In [1]: import numpy as np

In [2]: np.set_printoptions(precision=2, suppress=True, linewidth=140)

In [3]: M = np.array([[0, -5, 6, -6, 5, 7, 0, -2, -3],
   ...:     [1, -1, -8, -6, -8, 3, -9, 9, -8],
   ...:     [3, 3, 4, -5, -9, 7, -9, 2, -2],
   ...:     [9, 8, -9, 3, -7, -1, 2, 2, -3],
   ...:     [-8, 2, -4, 6, -1, 3, 6, 3, -3],
   ...:     [6, 5, 8, -8, -6, 0, 4, 2, -6],
   ...:     [8, 7, -5, 4, -4, -9, -2, 4, -2],
   ...:     [7, 0, -3, 7, 4, 8, 5, 1, -9],
   ...:     [8, 4, -4, -6, 5, -1, 5, 5, -7],
   ...:     [-3, -5, 7, -9, 4, -4, 5, 7, -4],
   ...:     [2, 2, 0, -6, -8, -6, 8, 6, -9],
   ...:     [-4, -2, 0, -3, -5, 1, -3, -7, -5],
   ...:     [-6, 6, 8, -3, 5, 4, -8, -3, 3],
   ...:     [8, 4, -1, 9, 5, 5, 4, 8, 1]])

In [4]: M[:, 2] = 3 * M[:, 6]

In [5]: M
Out[5]: 
array([[  0,  -5,   0,  -6,   5,   7,   0,  -2,  -3],
       [  1,  -1, -27,  -6,  -8,   3,  -9,   9,  -8],
       [  3,   3, -27,  -5,  -9,   7,  -9,   2,  -2],
       [  9,   8,   6,   3,  -7,  -1,   2,   2,  -3],
       [ -8,   2,  18,   6,  -1,   3,   6,   3,  -3],
       [  6,   5,  12,  -8,  -6,   0,   4,   2,  -6],
       [  8,   7,  -6,   4,  -4,  -9,  -2,   4,  -2],
       [  7,   0,  15,   7,   4,   8,   5,   1,  -9],
       [  8,   4,  15,  -6,   5,  -1,   5,   5,  -7],
       [ -3,  -5,  15,  -9,   4,  -4,   5,   7,  -4],
       [  2,   2,  24,  -6,  -8,  -6,   8,   6,  -9],
       [ -4,  -2,  -9,  -3,  -5,   1,  -3,  -7,  -5],
       [ -6,   6, -24,  -3,   5,   4,  -8,  -3,   3],
       [  8,   4,  12,   9,   5,   5,   4,   8,   1]])

In [6]: left, sig, Vt = np.linalg.svd(M)

In [7]: V = Vt[:(sig > 1e-8).sum()]

In [8]: rng = np.random.default_rng(74177)

In [9]: x = M[6] + -1 * M[7] + rng.integers(2) * np.eye(9)[2]

In [10]: x
Out[10]: array([  1.,   7., -20.,  -3.,  -8., -17.,  -7.,   3.,   7.])

In [11]: np.linalg.matrix_rank(np.vstack([M, x]))
Out[11]: np.int64(9)

In [12]: np.round(V.T @ V, 2) + 0
Out[12]: 
array([[1. , 0. , 0. , 0. , 0. , 0. , 0. , 0. , 0. ],
       [0. , 1. , 0. , 0. , 0. , 0. , 0. , 0. , 0. ],
       [0. , 0. , 0.9, 0. , 0. , 0. , 0.3, 0. , 0. ],
       [0. , 0. , 0. , 1. , 0. , 0. , 0. , 0. , 0. ],
       [0. , 0. , 0. , 0. , 1. , 0. , 0. , 0. , 0. ],
       [0. , 0. , 0. , 0. , 0. , 1. , 0. , 0. , 0. ],
       [0. , 0. , 0.3, 0. , 0. , 0. , 0.1, 0. , 0. ],
       [0. , 0. , 0. , 0. , 0. , 0. , 0. , 1. , 0. ],
       [0. , 0. , 0. , 0. , 0. , 0. , 0. , 0. , 1. ]])

In [13]: np.allclose(V.T @ V @ x, x)
Out[13]: False
